$ python -q
>>> import numpy as np
>>> from numpy import linalg as LA
>>> np.set_printoptions(precision=1, suppress=True, linewidth=200, floatmode="fixed")
>>> feats = np.diag(np.array([0, -1, 1, 2, 1, 2, -1, -2])) + 3 * np.eye(8, k=1) + 3 * np.eye(8, k=-1)
>>> feats
array([[ 0.0,  3.0,  0.0,  0.0,  0.0,  0.0,  0.0,  0.0],
       [ 3.0, -1.0,  3.0,  0.0,  0.0,  0.0,  0.0,  0.0],
       [ 0.0,  3.0,  1.0,  3.0,  0.0,  0.0,  0.0,  0.0],
       [ 0.0,  0.0,  3.0,  2.0,  3.0,  0.0,  0.0,  0.0],
       [ 0.0,  0.0,  0.0,  3.0,  1.0,  3.0,  0.0,  0.0],
       [ 0.0,  0.0,  0.0,  0.0,  3.0,  2.0,  3.0,  0.0],
       [ 0.0,  0.0,  0.0,  0.0,  0.0,  3.0, -1.0,  3.0],
       [ 0.0,  0.0,  0.0,  0.0,  0.0,  0.0,  3.0, -2.0]])
>>> # equal to its transpose
>>> gram = feats.T @ feats
>>> np.allclose(gram, gram.T)
True
>>> LA.eigvalsh(gram)[::-1]
array([46.4, 28.8, 24.8, 24.1,  8.6,  8.0,  1.0,  0.4])
>>> vals, evecs = LA.eigh(feats)
>>> x = np.array([0, 0, 0, 2, 2, 1, 1, 0])
>>> x @ feats @ x / (x @ x), np.round(vals[0], 1), round(float(vals[-1]), 1)
(np.float64(5.5), np.float64(-5.4), 6.8)
>>> (np.sign(evecs[:, -1].round(6)) == np.sign(evecs[0, -1].round(6))).astype(int)
array([1, 1, 1, 1, 1, 1, 1, 1])
>>> x @ feats @ x
np.float64(55.0)
>>> [round(float(LA.det(feats[:i, :i])), 2) + 0 for i in range(1, 9)]
[0.0, -9.0, -9.0, 63.0, 144.0, -279.0, -1017.0, 4545.0]
>>> np.all(LA.eigvalsh(feats) > 0)
np.False_
>>> E = np.loadtxt("dump.csv", delimiter=",")
>>> E
array([[6.0, 0.0, 0.0, 5.0, 0.0, 0.0, 5.0, 5.0, 0.0, 5.0],
       [0.0, 6.0, 5.0, 0.0, 5.0, 5.0, 0.0, 0.0, 5.0, 0.0],
       [0.0, 5.0, 6.0, 0.0, 5.0, 5.0, 0.0, 0.0, 5.0, 0.0],
       [5.0, 0.0, 0.0, 6.0, 0.0, 0.0, 5.0, 5.0, 0.0, 5.0],
       [0.0, 5.0, 5.0, 0.0, 6.0, 5.0, 0.0, 0.0, 5.0, 0.0],
       [0.0, 5.0, 5.0, 0.0, 5.0, 6.0, 0.0, 0.0, 5.0, 0.0],
       [5.0, 0.0, 0.0, 5.0, 0.0, 0.0, 6.0, 5.0, 0.0, 5.0],
       [5.0, 0.0, 0.0, 5.0, 0.0, 0.0, 5.0, 6.0, 0.0, 5.0],
       [0.0, 5.0, 5.0, 0.0, 5.0, 5.0, 0.0, 0.0, 6.0, 0.0],
       [5.0, 0.0, 0.0, 5.0, 0.0, 0.0, 5.0, 5.0, 0.0, 6.0]])
>>> O, evecs = LA.qr(E[:, :4])[0], LA.qr(E[:, 4:])[0]
>>> sig = LA.svd(O.T @ evecs, compute_uv=False)
>>> sig.round(1) + 0
array([1.0, 1.0, 0.0, 0.0])
>>> np.degrees(np.arccos(sig.clip(0, 1)))
array([ 4.5,  4.5, 90.0, 90.0])
>>> np.round(LA.norm(O @ O.T - evecs @ evecs.T, 2), 1)
np.float64(1.0)
